In [1]: import numpy as np

In [2]: np.set_printoptions(precision=3, suppress=True, linewidth=140)

In [3]: E = np.array([[-5, -5, 15], [-4, -4, 12], [2, 2, -6]])

In [4]: # column 1 repeats column 0

In [5]: rng = np.random.default_rng(907911)

In [6]: lab = rng.permutation(3)

In [7]: lab
Out[7]: array([2, 1, 0])

In [8]: Y = E[lab][:, lab]

In [9]: round(float(np.linalg.det(Y)), 3), round(np.linalg.det(E[lab]), 3)
Out[9]: (0.0, np.float64(0.0))

In [10]: np.trace(Y)
Out[10]: np.int64(-15)

In [11]: Y
Out[11]: 
array([[-6,  2,  2],
       [12, -4, -4],
       [15, -5, -5]])

In [12]: np.round(np.sort(np.abs(np.linalg.eigvals(Y))), 3) + 0
Out[12]: array([ 0.,  0., 15.])

In [13]: np.diag(Y)
Out[13]: array([-6, -4, -5])

In [14]: theta = np.radians(120)

In [15]: r_ = np.eye(3)

In [16]: r_[0, 0] = r_[2, 2] = np.cos(theta)

In [17]: r_[0, 2], r_[2, 0] = -np.sin(theta), np.sin(theta)

In [18]: r_
Out[18]: 
array([[-0.5  ,  0.   , -0.866],
       [ 0.   ,  1.   ,  0.   ],
       [ 0.866,  0.   , -0.5  ]])

In [19]: Y = E @ r_.T

In [20]: np.round(np.linalg.svd(E, compute_uv=False), 3) + 0, np.round(np.linalg.svd(Y, compute_uv=False), 3) + 0
Out[20]: (array([22.249,  0.   ,  0.   ]), array([22.249,  0.   ,  0.   ]))

In [21]: np.allclose(np.linalg.norm(E, axis=1), np.linalg.norm(Y, axis=1))
Out[21]: True

In [22]: np.flatnonzero(np.linalg.matrix_power((r_ != 0) + (r_.T != 0) + np.eye(3), 3)[0])
Out[22]: array([0, 2])

In [23]: (np.linalg.matrix_power((r_ != 0) + (r_.T != 0) + np.eye(3), 3) > 0).astype(int)
Out[23]: 
array([[1, 0, 1],
       [0, 1, 0],
       [1, 0, 1]])

In [24]: round(float(np.linalg.det(r_)), 3)
Out[24]: 1.0

In [25]: data = np.loadtxt("out14.csv", delimiter=",")

In [26]: data
Out[26]: 
array([[-0.496,  0.612,  0.616],
       [ 0.   , -0.71 ,  0.704],
       [ 0.868,  0.349,  0.352]])

In [27]: x0 = np.array([-3, 1, 0])

In [28]: y = data @ x0

In [29]: y
Out[29]: array([ 2.1  , -0.71 , -2.255])

In [30]: np.round(np.linalg.solve(data, -1 * y), 3) + 0
Out[30]: array([ 3., -1.,  0.])

In [31]: np.round(np.linalg.solve(data, y + data[:, 0]), 3) + 0
Out[31]: array([-2.,  1.,  0.])

In [32]: Y = data / np.linalg.norm(data, axis=1, keepdims=True)

In [33]: cov = Y @ Y.T

In [34]: np.argwhere(np.triu(np.abs(cov) > 0.95, 1))
Out[34]: array([], shape=(0, 2), dtype=int64)

In [35]: (np.abs(cov) > 0.9).astype(int)
Out[35]: 
array([[1, 0, 0],
       [0, 1, 0],
       [0, 0, 1]])

In [36]: X = np.array([[-1.0, 1.0, 0.0, 0.0],
    ...:     [1.0, -1.0, 0.0, 0.0],
    ...:     [0.0, 0.0, -2.0, 0.0],
    ...:     [0.0, 0.0, 0.0, -2.0]])

In [37]: # symmetric, so the eigenvalues are real

In [38]: left, sv, VT = np.linalg.svd(X)

In [39]: np.argmax(sv[:-1] / (sv[1:] + 1e-6)) + 1
Out[39]: np.int64(3)

In [40]: Y = left[:, :3] @ np.diag(sv[:3]) @ VT[:3]

In [41]: round(float(np.abs(X - Y).max()), 3)
Out[41]: 0.0

In [42]: Y
Out[42]: 
array([[-1.,  1.,  0.,  0.],
       [ 1., -1.,  0.,  0.],
       [ 0.,  0., -2.,  0.],
       [ 0.,  0.,  0., -2.]])

In [43]: ev, evecs = np.linalg.eigh(Y)

In [44]: np.abs(evecs[:, -1])
Out[44]: array([0.707, 0.707, 0.   , 0.   ])

In [45]: np.round(np.linalg.svd(Y, compute_uv=False), 3) + 0
Out[45]: array([2., 2., 2., 0.])

In [46]: np.unique(ev.round(6) + 0, return_counts=True)[1]
Out[46]: array([3, 1])

In [47]: np.abs(evecs[:, -1]).round(6).argmax()
Out[47]: np.int64(0)

In [48]: (ev > 1e-8).sum(), (ev < -1e-8).sum()
Out[48]: (np.int64(0), np.int64(3))

In [49]: np.round(evecs.T @ Y @ evecs, 3) + 0
Out[49]: 
array([[-2.,  0.,  0.,  0.],
       [ 0., -2.,  0.,  0.],
       [ 0.,  0., -2.,  0.],
       [ 0.,  0.,  0.,  0.]])

In [50]: np.round(np.linalg.eigvalsh(Y + 2 * np.eye(4)), 3) + 0
Out[50]: array([0., 0., 0., 2.])

In [51]: cov = X.T @ X

In [52]: cov
Out[52]: 
array([[ 2., -2.,  0.,  0.],
       [-2.,  2.,  0.,  0.],
       [ 0.,  0.,  4.,  0.],
       [ 0.,  0.,  0.,  4.]])

In [53]: np.allclose(cov, cov.T)
Out[53]: True

In [54]: (X @ X.T).shape
Out[54]: (4, 4)

In [55]: np.round(np.linalg.svd(X, compute_uv=False) ** 2, 3) + 0
Out[55]: array([4., 4., 4., 0.])

In [56]: np.linalg.eigvalsh(cov)[::-1]
Out[56]: array([4., 4., 4., 0.])

In [57]: F = np.load("run19.npy")

In [58]: F
Out[58]: 
array([[ 3, -2,  1, -1],
       [-4,  3,  2, -5],
       [ 3, -2,  1, -1],
       [ 5,  4,  1,  1]])

In [59]: # row 2 repeats row 0

In [60]: np.linalg.cond(F) > 100
Out[60]: np.True_

In [61]: round(np.linalg.norm(F, 2) / np.linalg.norm(F), 3)
Out[61]: np.float64(0.739)

In [62]: np.linalg.matrix_rank(F, rtol=0.1)
Out[62]: np.int64(3)

In [63]: [round(float(x), 3) for x in np.linalg.svd(F, compute_uv=False)[:3]]
Out[63]: [8.332, 6.017, 4.623]

In [64]: np.argsort(-np.linalg.norm(F, axis=0).round(6), kind="stable")[:3]
Out[64]: array([0, 1, 3])

In [65]: r = np.linalg.matrix_rank(F)

In [66]: r
Out[66]: np.int64(3)

In [67]: null = np.linalg.svd(F)[2][r:].T

In [68]: null.shape
Out[68]: (4, 1)

In [69]: np.round(F @ null, 3) + 0
Out[69]: 
array([[0.],
       [0.],
       [0.],
       [0.]])

In [70]: [int(np.linalg.matrix_rank(np.delete(F, i, axis=0))) for i in range(4)]
Out[70]: [3, 2, 3, 2]

In [71]: np.abs(np.diag(np.linalg.qr(F)[1])) > 1e-9
Out[71]: array([ True,  True,  True, False])

In [72]: np.unique(F.round(6), axis=0).shape
Out[72]: (3, 4)

In [73]: F @ np.linalg.pinv(F) @ F
Out[73]: 
array([[ 3., -2.,  1., -1.],
       [-4.,  3.,  2., -5.],
       [ 3., -2.,  1., -1.],
       [ 5.,  4.,  1.,  1.]])

In [74]: np.allclose(F[:-1].T @ np.linalg.lstsq(F[:-1].T, F[-1])[0], F[-1])
Out[74]: False

In [75]: (F - F.T) / 2
Out[75]: 
array([[ 0. ,  1. , -1. , -3. ],
       [-1. ,  0. ,  2. , -4.5],
       [ 1. , -2. ,  0. , -1. ],
       [ 3. ,  4.5,  1. ,  0. ]])

In [76]: round(np.linalg.det(F), 3)
Out[76]: np.float64(0.0)

In [77]: np.allclose(F, F.T)
Out[77]: False

In [78]: np.trace(F)
Out[78]: np.int64(8)

In [79]: m1 = np.load("mat.npy")

In [80]: m1
Out[80]: 
array([[0, 0, 0, 0],
       [0, 0, 1, 0],
       [0, 1, 0, 0],
       [0, 0, 0, 0]])

In [81]: # row 3 repeats row 0

In [82]: lab = rng.permutation(4)

In [83]: lab
Out[83]: array([2, 3, 1, 0])

In [84]: Y = m1[lab][:, lab]

In [85]: np.sort(np.abs(np.linalg.eigvals(Y)))
Out[85]: array([0., 0., 1., 1.])

In [86]: Y
Out[86]: 
array([[0, 0, 1, 0],
       [0, 0, 0, 0],
       [1, 0, 0, 0],
       [0, 0, 0, 0]])

In [87]: np.diag(Y)
Out[87]: array([0, 0, 0, 0])

In [88]: round(float(np.linalg.det(Y)), 3), round(np.linalg.det(m1[lab]), 3)
Out[88]: (0.0, np.float64(0.0))

In [89]: np.allclose(Y, m1)
Out[89]: False

In [90]: ev, evecs = np.linalg.eigh(m1)

In [91]: np.round(evecs.T @ evecs, 3) + 0
Out[91]: 
array([[1., 0., 0., 0.],
       [0., 1., 0., 0.],
       [0., 0., 1., 0.],
       [0., 0., 0., 1.]])

In [92]: np.abs(evecs[:, -1])
Out[92]: array([0.   , 0.707, 0.707, 0.   ])

In [93]: np.linalg.svd(m1, compute_uv=False)
Out[93]: array([1., 1., 0., 0.])

In [94]: np.abs(evecs[:, -1]).round(6).argmax()
Out[94]: np.int64(1)

In [95]: (ev > 1e-8).sum(), (ev < -1e-8).sum()
Out[95]: (np.int64(1), np.int64(1))

In [96]: ev.sum(), np.trace(m1)
Out[96]: (np.float64(0.0), np.int64(0))

In [97]: f = np.array([-1, 6])

In [98]: np.cross(m1[0, :3], m1[2, :3])
Out[98]: array([0, 0, 0])

In [99]: np.correlate(m1[0], m1[2], "full")
Out[99]: array([0, 0, 0, 0, 0, 0, 0])

In [100]: np.array([np.convolve(row, f, "same") for row in m1])
Out[100]: 
array([[ 0,  0,  0,  0],
       [ 0,  0, -1,  6],
       [ 0, -1,  6,  0],
       [ 0,  0,  0,  0]])

In [101]: left, sv, VT = np.linalg.svd(m1)

In [102]: evecs = VT[:(sv > 1e-8).sum()]

In [103]: x0 = m1[1] + 5 * m1[3] + rng.integers(2) * np.eye(4)[1]

In [104]: x0
Out[104]: array([0., 0., 1., 0.])

In [105]: np.allclose(evecs.T @ evecs @ x0, x0)
Out[105]: True

In [106]: w1 = np.array([[0, -3, -2, -3], [5, -2, -1, 0], [5, 2, 5, -1], [2, 1, -4, -5]])

In [107]: b = np.array([2, 1, 1, -3])

In [108]: act = np.maximum(m1 @ w1 + b, 0)

In [109]: act
Out[109]: 
array([[2, 1, 1, 0],
       [7, 3, 6, 0],
       [7, 0, 0, 0],
       [2, 1, 1, 0]])

In [110]: (act > 0).mean(axis=0)
Out[110]: array([1.  , 0.75, 0.75, 0.  ])

In [111]: Z = np.array([[-2, -5], [2, 4], [-1, -5], [-2, 0]])

In [112]: (act @ Z).round(6).argmax(axis=1)
Out[112]: array([0, 0, 0, 0])

In [113]: w1 @ Z
Out[113]: 
array([[  2,  -2],
       [-13, -28],
       [ -9, -42],
       [ 12,  14]])

In [114]: W0 = np.load("case18.npy")

In [115]: W0
Out[115]: 
array([[ 0.831,  0.005,  1.881],
       [ 1.109,  0.118,  1.985],
       [ 1.082, -0.005,  2.138],
       [ 0.97 , -0.029,  2.1  ],
       [ 1.043,  0.049,  1.786],
       [ 0.993,  0.004,  2.013],
       [ 1.157,  0.037,  2.069],
       [ 0.821,  1.082, -0.012],
       [ 1.072,  0.901,  0.011],
       [ 1.149,  1.104,  0.029],
       [ 1.011,  0.957, -0.197],
       [ 0.987,  0.823,  0.017],
       [ 0.888,  0.962,  0.151],
       [ 1.034,  1.005,  0.028],
       [ 0.029, -1.891,  1.911],
       [-0.087, -2.075,  2.038],
       [ 0.076, -2.006,  2.142],
       [ 0.182, -2.08 ,  1.909],
       [-0.101, -2.101,  1.944],
       [ 0.094, -2.022,  2.035],
       [ 0.052, -2.196,  2.065]])

In [116]: x0 = np.array([0, 1, -2])

In [117]: y = W0 @ x0

In [118]: np.round(np.linalg.pinv(W0) @ W0, 3) + 0
Out[118]: 
array([[1., 0., 0.],
       [0., 1., 0.],
       [0., 0., 1.]])

In [119]: np.round(np.linalg.solve(W0.T @ W0, W0.T @ y), 3) + 0
Out[119]: array([ 0.,  1., -2.])

In [120]: np.round(np.linalg.lstsq(W0, y)[0], 3) + 0
Out[120]: array([ 0.,  1., -2.])

In [121]: y = y + 0.1 * rng.normal(size=21)

In [122]: y
Out[122]: 
array([-3.881, -3.95 , -4.207, -4.269, -3.515, -3.967, -4.157,  1.144,  0.828,  0.903,  1.383,  0.703,  0.744,  0.905, -5.534, -6.18 ,
       -6.25 , -5.84 , -6.049, -6.037, -6.448])

In [123]: b, *_ = np.linalg.lstsq(W0, y)

In [124]: [round(float(np.linalg.norm(np.linalg.solve(W0.T @ W0 + lam * np.eye(3), W0.T @ y))), 2) for lam in (0, 1, 10, 100)]
Out[124]: [2.23, 2.18, 1.95, 0.96]

In [125]: round(float(np.linalg.norm(y - W0 @ b)), 3)
Out[125]: 0.359

In [126]: np.round(W0.T @ (y - W0 @ b), 3) + 0
Out[126]: array([0., 0., 0.])

In [127]: b
Out[127]: array([-0.028,  0.998, -1.996])

In [128]: Z = np.sign(np.array([[-1, 1, -1, -1], [1, 2, 2, -3], [0, 0, -1, -3], [2, 3, 2, 0]]))

In [129]: Y = (np.tril(Z, -1) + np.eye(4)) @ (np.triu(Z, 1) + np.eye(4))

In [130]: ev = np.array([-3, -1, -2, 3])

In [131]: J = np.rint(Y * ev @ np.linalg.inv(Y)) + 0

In [132]: J
Out[132]: 
array([[ -5.,   9.,   4.,  -7.],
       [ -4.,  13.,   8., -12.],
       [  0.,   5.,   3.,  -5.],
       [ -4.,  15.,   8., -14.]])

In [133]: f, g = J[0], J[1]

In [134]: f @ f
Out[134]: np.float64(171.0)

In [135]: f @ g
Out[135]: np.float64(253.0)

In [136]: pr = (f @ g) / (f @ f) * f

In [137]: np.linalg.matrix_rank(np.outer(f, g))
Out[137]: np.int64(1)
